$ python3 -q
>>> import numpy as np
>>> np.set_printoptions(precision=2, suppress=True, linewidth=200, sign=" ")
>>> rnd = lambda a: np.round(a, 2) + 0
>>> X = np.loadtxt("data.csv", delimiter=",")
>>> X
array([[ 5.,  0.,  4.,  0.,  0.,  4.,  4.,  0.,  4.,  4.,  4.,  4.],
       [ 0.,  5.,  0.,  4.,  4.,  0.,  0.,  4.,  0.,  0.,  0.,  0.],
       [ 4.,  0.,  5.,  0.,  0.,  4.,  4.,  0.,  4.,  4.,  4.,  4.],
       [ 0.,  4.,  0.,  5.,  4.,  0.,  0.,  4.,  0.,  0.,  0.,  0.],
       [ 0.,  4.,  0.,  4.,  5.,  0.,  0.,  4.,  0.,  0.,  0.,  0.],
       [ 4.,  0.,  4.,  0.,  0.,  5.,  4.,  0.,  4.,  4.,  4.,  4.],
       [ 4.,  0.,  4.,  0.,  0.,  4.,  5.,  0.,  4.,  4.,  4.,  4.],
       [ 0.,  4.,  0.,  4.,  4.,  0.,  0.,  5.,  0.,  0.,  0.,  0.],
       [ 4.,  0.,  4.,  0.,  0.,  4.,  4.,  0.,  5.,  4.,  4.,  4.],
       [ 4.,  0.,  4.,  0.,  0.,  4.,  4.,  0.,  4.,  5.,  4.,  4.],
       [ 4.,  0.,  4.,  0.,  0.,  4.,  4.,  0.,  4.,  4.,  5.,  4.],
       [ 4.,  0.,  4.,  0.,  0.,  4.,  4.,  0.,  4.,  4.,  4.,  5.]])
>>> left, sv, vt = np.linalg.svd(X)
>>> rnd(sv)
array([ 33.,  17.,   1.,   1.,   1.,   1.,   1.,   1.,   1.,   1.,   1.,   1.])
>>> A2 = left[:, :2] @ np.diag(sv[:2]) @ vt[:2]
>>> rnd(A2)
array([[ 4.12,  0.  ,  4.12,  0.  ,  0.  ,  4.12,  4.12,  0.  ,  4.12,  4.12,  4.12,  4.12],
       [ 0.  ,  4.25,  0.  ,  4.25,  4.25,  0.  ,  0.  ,  4.25,  0.  ,  0.  ,  0.  ,  0.  ],
       [ 4.12,  0.  ,  4.12,  0.  ,  0.  ,  4.12,  4.12,  0.  ,  4.12,  4.12,  4.12,  4.12],
       [ 0.  ,  4.25,  0.  ,  4.25,  4.25,  0.  ,  0.  ,  4.25,  0.  ,  0.  ,  0.  ,  0.  ],
       [ 0.  ,  4.25,  0.  ,  4.25,  4.25,  0.  ,  0.  ,  4.25,  0.  ,  0.  ,  0.  ,  0.  ],
       [ 4.12,  0.  ,  4.12,  0.  ,  0.  ,  4.12,  4.12,  0.  ,  4.12,  4.12,  4.12,  4.12],
       [ 4.12,  0.  ,  4.12,  0.  ,  0.  ,  4.12,  4.12,  0.  ,  4.12,  4.12,  4.12,  4.12],
       [ 0.  ,  4.25,  0.  ,  4.25,  4.25,  0.  ,  0.  ,  4.25,  0.  ,  0.  ,  0.  ,  0.  ],
       [ 4.12,  0.  ,  4.12,  0.  ,  0.  ,  4.12,  4.12,  0.  ,  4.12,  4.12,  4.12,  4.12],
       [ 4.12,  0.  ,  4.12,  0.  ,  0.  ,  4.12,  4.12,  0.  ,  4.12,  4.12,  4.12,  4.12],
       [ 4.12,  0.  ,  4.12,  0.  ,  0.  ,  4.12,  4.12,  0.  ,  4.12,  4.12,  4.12,  4.12],
       [ 4.12,  0.  ,  4.12,  0.  ,  0.  ,  4.12,  4.12,  0.  ,  4.12,  4.12,  4.12,  4.12]])
>>> np.linalg.matrix_rank(X, rtol=0.05)
np.int64(2)
>>> rnd(np.linalg.norm(X - A2) / np.linalg.norm(X))
np.float64(0.08)
>>> rnd(np.linalg.norm(X - A2, 2)), rnd(sv[2])
(np.float64(1.0), np.float64(1.0))
>>> rnd(np.abs(X - A2).max())
np.float64(0.88)
>>> def softmax(z):
...     e = np.exp(z - z.max(axis=-1, keepdims=True))
...     return e / e.sum(axis=-1, keepdims=True)
... 
>>> rnd(softmax(10 * X[3]))
array([ 0.,  0.,  0.,  1.,  0.,  0.,  0.,  0.,  0.,  0.,  0.,  0.])
>>> rnd(softmax(X).sum(axis=1))
array([ 1.,  1.,  1.,  1.,  1.,  1.,  1.,  1.,  1.,  1.,  1.,  1.])
>>> att = X @ X.T / np.sqrt(12)
>>> softmax(att).round(6).argmax(axis=1)
array([  0,   1,   2,   3,   4,   5,   6,   7,   8,   9,  10,  11])
>>> evals, evecs = np.linalg.eigh(X)
>>> rnd(evecs.T @ X @ evecs)
array([[  1.,   0.,   0.,   0.,   0.,   0.,   0.,   0.,   0.,   0.,   0.,   0.],
       [  0.,   1.,   0.,   0.,   0.,   0.,   0.,   0.,   0.,   0.,   0.,   0.],
       [  0.,   0.,   1.,   0.,   0.,   0.,   0.,   0.,   0.,   0.,   0.,   0.],
       [  0.,   0.,   0.,   1.,   0.,   0.,   0.,   0.,   0.,   0.,   0.,   0.],
       [  0.,   0.,   0.,   0.,   1.,   0.,   0.,   0.,   0.,   0.,   0.,   0.],
       [  0.,   0.,   0.,   0.,   0.,   1.,   0.,   0.,   0.,   0.,   0.,   0.],
       [  0.,   0.,   0.,   0.,   0.,   0.,   1.,   0.,   0.,   0.,   0.,   0.],
       [  0.,   0.,   0.,   0.,   0.,   0.,   0.,   1.,   0.,   0.,   0.,   0.],
       [  0.,   0.,   0.,   0.,   0.,   0.,   0.,   0.,   1.,   0.,   0.,   0.],
       [  0.,   0.,   0.,   0.,   0.,   0.,   0.,   0.,   0.,   1.,   0.,   0.],
       [  0.,   0.,   0.,   0.,   0.,   0.,   0.,   0.,   0.,   0.,  17.,   0.],
       [  0.,   0.,   0.,   0.,   0.,   0.,   0.,   0.,   0.,   0.,   0.,  33.]])
>>> evals, evecs = np.linalg.eigh(X)
>>> vec = np.array([4, 2, 4, -4, -1, 1, 0, 2, 3, 0, -5, 5])
>>> rnd(evecs * np.maximum(evals, 0) @ evecs.T)
array([[ 5.,  0.,  4.,  0.,  0.,  4.,  4.,  0.,  4.,  4.,  4.,  4.],
       [ 0.,  5.,  0.,  4.,  4.,  0.,  0.,  4.,  0.,  0.,  0.,  0.],
       [ 4.,  0.,  5.,  0.,  0.,  4.,  4.,  0.,  4.,  4.,  4.,  4.],
       [ 0.,  4.,  0.,  5.,  4.,  0.,  0.,  4.,  0.,  0.,  0.,  0.],
       [ 0.,  4.,  0.,  4.,  5.,  0.,  0.,  4.,  0.,  0.,  0.,  0.],
       [ 4.,  0.,  4.,  0.,  0.,  5.,  4.,  0.,  4.,  4.,  4.,  4.],
       [ 4.,  0.,  4.,  0.,  0.,  4.,  5.,  0.,  4.,  4.,  4.,  4.],
       [ 0.,  4.,  0.,  4.,  4.,  0.,  0.,  5.,  0.,  0.,  0.,  0.],
       [ 4.,  0.,  4.,  0.,  0.,  4.,  4.,  0.,  5.,  4.,  4.,  4.],
       [ 4.,  0.,  4.,  0.,  0.,  4.,  4.,  0.,  4.,  5.,  4.,  4.],
       [ 4.,  0.,  4.,  0.,  0.,  4.,  4.,  0.,  4.,  4.,  5.,  4.],
       [ 4.,  0.,  4.,  0.,  0.,  4.,  4.,  0.,  4.,  4.,  4.,  5.]])
>>> rnd(np.linalg.eigvalsh(X[1:, 1:]))
array([  1.,   1.,   1.,   1.,   1.,   1.,   1.,   1.,   1.,  17.,  29.])
>>> rnd(evecs * np.abs(evals) @ evecs.T)
array([[ 5.,  0.,  4.,  0.,  0.,  4.,  4.,  0.,  4.,  4.,  4.,  4.],
       [ 0.,  5.,  0.,  4.,  4.,  0.,  0.,  4.,  0.,  0.,  0.,  0.],
       [ 4.,  0.,  5.,  0.,  0.,  4.,  4.,  0.,  4.,  4.,  4.,  4.],
       [ 0.,  4.,  0.,  5.,  4.,  0.,  0.,  4.,  0.,  0.,  0.,  0.],
       [ 0.,  4.,  0.,  4.,  5.,  0.,  0.,  4.,  0.,  0.,  0.,  0.],
       [ 4.,  0.,  4.,  0.,  0.,  5.,  4.,  0.,  4.,  4.,  4.,  4.],
       [ 4.,  0.,  4.,  0.,  0.,  4.,  5.,  0.,  4.,  4.,  4.,  4.],
       [ 0.,  4.,  0.,  4.,  4.,  0.,  0.,  5.,  0.,  0.,  0.,  0.],
       [ 4.,  0.,  4.,  0.,  0.,  4.,  4.,  0.,  5.,  4.,  4.,  4.],
       [ 4.,  0.,  4.,  0.,  0.,  4.,  4.,  0.,  4.,  5.,  4.,  4.],
       [ 4.,  0.,  4.,  0.,  0.,  4.,  4.,  0.,  4.,  4.,  5.,  4.],
       [ 4.,  0.,  4.,  0.,  0.,  4.,  4.,  0.,  4.,  4.,  4.,  5.]])
>>> (np.sign(evecs[:, -1].round(6)) == np.sign(evecs[0, -1].round(6))).astype(int)
array([ 1,  0,  1,  0,  0,  1,  1,  0,  1,  1,  1,  1])
>>> rnd(vec @ X @ vec / (vec @ vec)), rnd(evals[0]), evals[-1]
(np.float64(5.96), np.float64(1.0), np.float64(33.0))
